>>> import numpy as np
>>> np.set_printoptions(precision=2, suppress=True, linewidth=200)
>>> arr = np.loadtxt("x.csv", delimiter=",")
>>> arr
array([[  0.1,  -0.2,   2.2,  -0.2,  -0.4,  -0.4],
       [  0. ,  -0.5,  -1.5,  -0.3,   0.8,  -0.1],
       [ -0.2,   0.8,   1. ,  -2.8,   1.5,  -0.9],
       [  1. ,  -0.5,  -0.8,  -0.1,   1.7,   0.5],
       [ -0.2,   0.2,   0.2,   1.4,  -0.1,  -0.2],
       [ -0.7,   0.2,   1.5,   0.4,  -0.2,  -1.2],
       [  0.1,  -1.2,  -0.6,  -1. ,   0.4,  -0.5],
       [ -0.3,  -0.9,  -0.7,   0. ,  -1.2,   0.6],
       [  0.3,  -0.7,   1.1,   0.8,   0.8,  -1.7],
       [  4. ,  -5. ,   2. ,  -4. , -10. ,  11. ],
       [  0.7,   1.1,   1.3,   1.6,  -0.7,   2.2],
       [ -1.2,  -2.4,   0. ,   0.4,  -1.5,   1.3],
       [ -0.4,   0.3,   0.3,   0.6,  -0.8,  -0.9],
       [  1. ,  -0.3,   1.1,  -1.8,  -0.2,   1.2],
       [ -2.3,   1. ,  -0.4,   1.2,  -0.8,  -1.3],
       [ -2.1,  -1.2,   1. ,   1.3,  -1.1,   1.6],
       [ -1.2,   0.3,  -0.6,   0. ,  -0.8,  -1.5],
       [  0.3,   0.7,  -0.1,  -1. ,  -1.1,   0.7],
       [  0.5,  -0.7,  -0.6,   0.2,   1.5,   0.7],
       [ -0.1,  -0.1,  -2. ,   0.8,   0.4,   0.7],
       [ -0.7,  -0.2,  -0.9,   0. ,   0.7,  -0.4],
       [ -0.5,  -0.1,  -1. ,  -1.1,   0.8,   1.3],
       [ -0.4,   0.4,  -0.2,   0.6,   1.1,   0.5],
       [  0.7,   2.3,  -0.9,   0.3,  -0.7,   0.3],
       [ -0.1,  -1.1,  -0.7,   1.7,  -0.1,  -0.3],
       [  0.3,   0.5,   0.2,   0.5,  -0.6,   0.9],
       [ -0.1,   1. ,   0. ,  -0.1,   1.7,   0.7],
       [ -0.5,   0.6,  -0.6,   0.6,  -0.3,   0.7],
       [  0.4,  -0.6,  -0.7,   0.9,   0.8,  -0.1],
       [ -0.7,   1.8,  -0.8,   0.9,   0. ,  -0.1],
       [ -0.3,   0.4,  -2. ,  -0.8,   0.1,  -0.9],
       [ -0.4,   0.6,  -0.9,   1.2,  -0.8,   0.8],
       [ -0.3,   1.6,   0.9,  -0.8,   0. ,  -0.2]])
>>> Ac = arr - arr.mean(axis=0)
>>> left, s, VT = np.linalg.svd(Ac, full_matrices=False)
>>> np.abs(VT[0]).argmax()
np.int64(5)
>>> s ** 2 / (s ** 2).sum()
array([0.69, 0.09, 0.08, 0.06, 0.05, 0.02])
>>> np.abs(VT[-1])
array([0.78, 0.07, 0.11, 0.21, 0.3 , 0.49])
>>> np.round(Ac.mean(axis=0), 2) + 0
array([0., 0., 0., 0., 0., 0.])
